>>> import numpy as np
>>> np.set_printoptions(precision=1, suppress=True, linewidth=160, floatmode="fixed")
>>> data = np.load("arr.npy")
>>> data
array([[-1.8, -0.1, -0.5,  0.8],
       [-1.0,  0.6,  0.5, -0.9],
       [ 3.5, -0.3,  0.3,  3.3],
       [-0.1, -1.4,  0.0,  0.6],
       [-1.1,  0.4,  1.3, -1.6],
       [-1.6, -1.1,  1.1, -2.7],
       [ 1.2,  2.2, -1.2,  1.4],
       [ 0.0,  0.5,  1.5, -1.0],
       [-0.5,  0.1,  2.0,  0.2],
       [ 1.3,  0.1, -1.1,  1.1],
       [-0.7, -2.1,  0.5,  0.3],
       [-0.4, -1.4, -0.4, -0.8],
       [-0.3,  0.6, -0.3,  0.0],
       [ 0.1, -0.2, -0.7,  0.1],
       [ 1.8, -0.4,  0.2,  0.8],
       [-0.1,  0.6,  1.2, -1.6],
       [ 3.9,  1.2, -4.8, -0.3]])
>>> W = np.array([[0, 1, 0, 0, 0], [1, 3, 1, 0, 3], [0, 2, 0, 1, 1], [1, 3, 0, 2, 1]])
>>> b = np.array([1, 1, 2, 2, 0])
>>> act = np.maximum(data @ W + b, 0)
>>> (act > 0).mean(axis=0)
array([0.7, 0.6, 0.9, 0.8, 0.5])
>>> (act > 0).astype(int)
array([[1, 1, 1, 1, 0],
       [1, 1, 1, 1, 1],
       [1, 1, 1, 1, 1],
       [1, 0, 1, 1, 0],
       [0, 0, 1, 1, 1],
       [0, 0, 1, 0, 0],
       [1, 1, 1, 1, 1],
       [1, 1, 1, 1, 1],
       [1, 1, 1, 1, 1],
       [1, 1, 1, 1, 1],
       [0, 0, 0, 1, 0],
       [0, 0, 1, 0, 0],
       [1, 1, 1, 1, 1],
       [1, 0, 1, 1, 0],
       [1, 1, 1, 1, 0],
       [0, 1, 1, 0, 1],
       [1, 0, 1, 0, 0]])
>>> np.linalg.matrix_rank(act)
np.int64(5)
>>> basis = np.array([[-3, 1], [1, 0], [1, 2], [-1, -1], [3, -3]])
>>> W @ basis
array([[ 1,  0],
       [10, -6],
       [ 4, -4],
       [ 1, -4]])
>>> act @ basis
array([[ -6.0,   2.4],
       [  4.1,   1.0],
       [  3.0,  -9.6],
       [ -3.2,  -1.8],
       [  5.0,   2.0],
       [  0.9,   1.8],
       [ 17.8, -11.0],
       [  8.0,  -2.0],
       [  6.7,  -6.4],
       [ -3.0,   2.4],
       [ -3.1,  -3.1],
       [  0.6,   1.2],
       [  2.5,   0.6],
       [ -2.4,   3.0],
       [ -2.0,   0.8],
       [  7.1,   1.0],
       [ -2.5,   8.3]])
>>> (act @ basis).round(6).argmax(axis=1)
array([1, 0, 0, 1, 0, 1, 0, 0, 0, 1, 0, 1, 0, 1, 1, 0, 1])
